$ python3 -q
>>> import numpy as np
>>> from numpy import linalg as LA
>>> np.set_printoptions(precision=2, suppress=True, linewidth=120, floatmode="fixed")
>>> K = np.load("sample11.npy")
>>> K
array([[ 0.60, -0.08,  0.00, -0.08,  0.20],
       [ 0.75, -0.10,  0.00, -0.10,  0.25],
       [ 2.10, -0.28,  0.00, -0.28,  0.70]])
>>> rank = LA.matrix_rank(K)
>>> rank
np.int64(1)
>>> null = LA.svd(K)[2][rank:].T
>>> [int(LA.matrix_rank(K[:, :j + 1])) for j in range(5)]
[1, 1, 1, 1, 1]
>>> np.round(null @ null.T, 2) + 0
array([[ 0.13,  0.12,  0.00,  0.12, -0.29],
       [ 0.12,  0.98,  0.00, -0.02,  0.04],
       [ 0.00,  0.00,  1.00,  0.00,  0.00],
       [ 0.12, -0.02,  0.00,  0.98,  0.04],
       [-0.29,  0.04,  0.00,  0.04,  0.90]])
>>> np.round(K @ null, 2) + 0
array([[0.00, 0.00, 0.00, 0.00],
       [0.00, 0.00, 0.00, 0.00],
       [0.00, 0.00, 0.00, 0.00]])
>>> null.shape
(5, 4)
>>> rng = np.random.default_rng(1)
>>> feats = np.eye(3, dtype=int)[rng.permutation(3)]
>>> feats
array([[1, 0, 0],
       [0, 1, 0],
       [0, 0, 1]])
>>> feats @ feats
array([[1, 0, 0],
       [0, 1, 0],
       [0, 0, 1]])
>>> np.sort(np.abs(LA.eigvals(feats)))
array([1.00, 1.00, 1.00])
>>> LA.matrix_power(feats, 4)
array([[1, 0, 0],
       [0, 1, 0],
       [0, 0, 1]])
>>> np.allclose(feats @ feats.T, feats.T @ feats)
True
>>> np.trace(feats)
np.int64(3)
>>> np.allclose(feats, feats.T)
True
>>> [int(LA.matrix_rank(LA.matrix_power(feats, p))) for p in range(1, 4)]
[3, 3, 3]
>>> LA.matrix_power(feats - np.diag(np.diag(feats)), 3)
array([[0, 0, 0],
       [0, 0, 0],
       [0, 0, 0]])
>>> F = np.loadtxt("mat.csv", delimiter=",")
>>> F
array([[ 2.97, -0.41,  1.28, -1.75],
       [-0.31,  3.01,  0.24,  1.95],
       [ 1.08, -0.20,  3.16, -0.03],
       [-0.33, -0.91, -0.86,  2.56]])
>>> x = np.array([-9, 9, 8, 0])
>>> target = F @ x
>>> target
array([-20.18,  31.80,  13.76, -12.10])
>>> np.round(LA.solve(F, target + F[:, 1]), 2) + 0
array([-9.00, 10.00,  8.00,  0.00])
